In [1]: import numpy as np

In [2]: np.set_printoptions(precision=3, suppress=True, linewidth=160)

In [3]: m1 = np.loadtxt("x.csv", delimiter=",")

In [4]: m1
Out[4]: 
array([[0.231, 0.077, 0.154, 0.154, 0.154, 0.154, 0.   , 0.077],
       [0.2  , 0.2  , 0.1  , 0.2  , 0.1  , 0.   , 0.1  , 0.1  ],
       [0.   , 0.182, 0.273, 0.091, 0.   , 0.091, 0.182, 0.182],
       [0.071, 0.071, 0.143, 0.143, 0.143, 0.143, 0.143, 0.143],
       [0.154, 0.154, 0.   , 0.154, 0.231, 0.077, 0.154, 0.077],
       [0.1  , 0.1  , 0.1  , 0.   , 0.1  , 0.3  , 0.1  , 0.2  ],
       [0.1  , 0.   , 0.2  , 0.2  , 0.1  , 0.2  , 0.1  , 0.1  ],
       [0.222, 0.111, 0.   , 0.111, 0.111, 0.111, 0.222, 0.111]])

In [5]: # row-stochastic, so 1 is an eigenvalue

In [6]: m1.sum(axis=1)
Out[6]: array([1., 1., 1., 1., 1., 1., 1., 1.])

In [7]: m1 @ np.ones(8)
Out[7]: array([1., 1., 1., 1., 1., 1., 1., 1.])

In [8]: np.sort(np.abs(np.linalg.eigvals(m1)))[::-1]
Out[8]: array([1.   , 0.233, 0.197, 0.197, 0.154, 0.154, 0.048, 0.048])

In [9]: pr = np.eye(8)[7]

In [10]: for _ in range(6):
    ...:     pr = pr @ m1
    ...:     print(pr.round(3))
    ...: 
[0.222 0.111 0.    0.111 0.111 0.111 0.222 0.111]
[0.157 0.088 0.117 0.146 0.132 0.149 0.102 0.109]
[0.134 0.109 0.121 0.126 0.122 0.143 0.121 0.125]
[0.135 0.11  0.121 0.128 0.118 0.14  0.124 0.125]
[0.134 0.109 0.122 0.129 0.117 0.14  0.124 0.125]
[0.134 0.109 0.122 0.129 0.117 0.14  0.124 0.125]

In [11]: vec = np.array([5, 6, 5, 3, 3, 0, 1, 7])

In [12]: target = m1 @ vec

In [13]: target
Out[13]: array([3.846, 4.4  , 4.182, 3.5  , 3.538, 3.4  , 3.2  , 3.444])

In [14]: np.linalg.solve(m1, target + m1[:, 5])
Out[14]: array([5., 6., 5., 3., 3., 1., 1., 7.])

In [15]: np.round(np.linalg.solve(m1, target), 3) + 0
Out[15]: array([5., 6., 5., 3., 3., 0., 1., 7.])

In [16]: np.round(np.linalg.solve(m1, 3 * target), 3) + 0
Out[16]: array([15., 18., 15.,  9.,  9.,  0.,  3., 21.])

In [17]: cov = m1.T @ m1

In [18]: np.allclose(cov, cov.T)
Out[18]: True

In [19]: np.diag(cov)
Out[19]: array([0.191, 0.13 , 0.178, 0.168, 0.14 , 0.201, 0.157, 0.138])

In [20]: np.linalg.matrix_rank(cov)
Out[20]: np.int64(8)

In [21]: np.linalg.eigvalsh(cov)[::-1]
Out[21]: array([1.004, 0.123, 0.077, 0.058, 0.024, 0.014, 0.002, 0.001])

In [22]: (m1 @ m1.T).shape
Out[22]: (8, 8)

In [23]: np.linalg.svd(m1, compute_uv=False) ** 2
Out[23]: array([1.004, 0.123, 0.077, 0.058, 0.024, 0.014, 0.002, 0.001])

In [24]: data = np.load("block4.npy")

In [25]: data
Out[25]: 
array([[ 1.125, -1.113, -2.242,  0.001,  3.331, -1.105,  3.354, -2.23 , -0.006],
       [ 0.69 , -0.705, -1.419,  0.003,  2.116, -0.726,  2.134, -1.396,  0.002],
       [-1.433,  1.476,  2.938, -0.008, -4.407,  1.485, -4.455,  2.942, -0.036],
       [-0.129,  0.163,  0.284, -0.001, -0.441,  0.127, -0.423,  0.285,  0.034],
       [ 0.388, -0.405, -0.775,  0.004,  1.166, -0.409,  1.177, -0.777,  0.001],
       [ 0.   , -0.001,  0.044, -0.011, -0.045,  0.018, -0.065,  0.034, -0.026],
       [ 0.753, -0.739, -1.515,  0.019,  2.275, -0.752,  2.262, -1.535,  0.036],
       [ 0.767, -0.769, -1.526,  0.015,  2.321, -0.783,  2.332, -1.576, -0.013],
       [-1.009,  1.048,  2.038, -0.008, -3.016,  0.992, -3.023,  1.98 ,  0.016],
       [ 0.273, -0.26 , -0.478, -0.019,  0.71 , -0.249,  0.719, -0.498,  0.004],
       [-0.727,  0.775,  1.531,  0.051, -2.27 ,  0.72 , -2.256,  1.486, -0.023],
       [-0.018,  0.045,  0.103, -0.014, -0.136,  0.045, -0.169,  0.116,  0.025],
       [ 0.663, -0.65 , -1.283, -0.03 ,  1.978, -0.677,  1.987, -1.365,  0.011],
       [ 0.574, -0.58 , -1.166,  0.023,  1.756, -0.556,  1.789, -1.148, -0.027],
       [-0.164,  0.178,  0.305, -0.025, -0.481,  0.134, -0.487,  0.298, -0.003],
       [ 0.163, -0.207, -0.405,  0.011,  0.568, -0.194,  0.564, -0.411, -0.005],
       [-1.062,  1.113,  2.141, -0.01 , -3.243,  1.077, -3.222,  2.175,  0.006],
       [ 0.343, -0.358, -0.698,  0.006,  1.049, -0.351,  1.068, -0.725,  0.008],
       [-0.98 ,  0.993,  1.964,  0.012, -2.993,  0.986, -3.002,  1.977, -0.011],
       [-0.278,  0.334,  0.642, -0.01 , -0.983,  0.308, -0.962,  0.629,  0.036],
       [ 1.351, -1.33 , -2.705, -0.009,  4.027, -1.312,  4.029, -2.689,  0.032]])

In [26]: hat = data @ np.linalg.solve(data.T @ data, data.T)

In [27]: np.allclose(hat @ hat, hat)
Out[27]: True

In [28]: np.round(np.linalg.eigvalsh(hat), 3) + 0
Out[28]: array([0., 0., 0., 0., 0., 0., 0., 0., 0., 0., 0., 0., 1., 1., 1., 1., 1., 1., 1., 1., 1.])

In [29]: hat @ data[:, 6]
Out[29]: 
array([ 3.354,  2.134, -4.455, -0.423,  1.177, -0.065,  2.262,  2.332, -3.023,  0.719, -2.256, -0.169,  1.987,  1.789, -0.487,  0.564, -3.222,  1.068, -3.002,
       -0.962,  4.029])
